In [1]: import numpy as np

In [2]: np.set_printoptions(suppress=True, linewidth=100)

In [3]: arr = np.load("data.npy")

In [4]: arr.round(4)
Out[4]: 
array([[ 0.5128,  0.4309,  0.3033,  0.4433, -0.2546, -0.0373, -0.2023, -0.3946],
       [-0.3989,  0.1169, -0.2968,  0.3866,  0.1837,  0.3104, -0.6778,  0.0151],
       [-0.5698, -0.266 ,  0.1666,  0.1559, -0.5688,  0.0452,  0.1619, -0.448 ],
       [ 0.057 , -0.1649, -0.1241,  0.7021, -0.192 , -0.1092,  0.3034,  0.566 ],
       [ 0.3419, -0.7099, -0.289 ,  0.1076,  0.0919, -0.3158, -0.2628, -0.3268],
       [ 0.1709, -0.0558, -0.2738,  0.1742,  0.2821,  0.6592,  0.4797, -0.3437],
       [-0.2279,  0.4201, -0.4953,  0.1114,  0.1807, -0.5674,  0.2696, -0.2942],
       [ 0.2279,  0.1383, -0.6107, -0.2872, -0.6484,  0.1792, -0.0979,  0.1067]])

In [5]: r0 = np.array([-1, 2])

In [6]: np.round(np.polyval(r0, arr[1]), 4)
Out[6]: array([2.3989, 1.8831, 2.2968, 1.6134, 1.8163, 1.6896, 2.6778, 1.9849])

In [7]: np.round(np.cross(arr[1, :3], arr[3, :3]), 4)
Out[7]: array([-0.0634, -0.0664,  0.0591])

In [8]: rng = np.random.default_rng(164)

In [9]: z = rng.permutation(8)

In [10]: z
Out[10]: array([1, 5, 0, 4, 2, 6, 7, 3])

In [11]: out = arr[z][:, z]

In [12]: np.allclose(out, arr)
Out[12]: False

In [13]: np.round(np.linalg.det(out), 4), round(np.linalg.det(arr[z]), 4)
Out[13]: (np.float64(-1.0), np.float64(1.0))

In [14]: np.round(np.diag(out), 4)
Out[14]: array([0.1169, 0.6592, 0.5128, 0.0919, 0.1666, 0.2696, 0.1067, 0.7021])

In [15]: np.round(np.sort(np.abs(np.linalg.eigvals(out))), 4)
Out[15]: array([1., 1., 1., 1., 1., 1., 1., 1.])

In [16]: out.round(4)
Out[16]: 
array([[ 0.1169,  0.3104, -0.3989,  0.1837, -0.2968, -0.6778,  0.0151,  0.3866],
       [-0.0558,  0.6592,  0.1709,  0.2821, -0.2738,  0.4797, -0.3437,  0.1742],
       [ 0.4309, -0.0373,  0.5128, -0.2546,  0.3033, -0.2023, -0.3946,  0.4433],
       [-0.7099, -0.3158,  0.3419,  0.0919, -0.289 , -0.2628, -0.3268,  0.1076],
       [-0.266 ,  0.0452, -0.5698, -0.5688,  0.1666,  0.1619, -0.448 ,  0.1559],
       [ 0.4201, -0.5674, -0.2279,  0.1807, -0.4953,  0.2696, -0.2942,  0.1114],
       [ 0.1383,  0.1792,  0.2279, -0.6484, -0.6107, -0.0979,  0.1067, -0.2872],
       [-0.1649, -0.1092,  0.057 , -0.192 , -0.1241,  0.3034,  0.566 ,  0.7021]])

In [17]: np.round(np.trace(out), 4)
Out[17]: np.float64(2.6259)
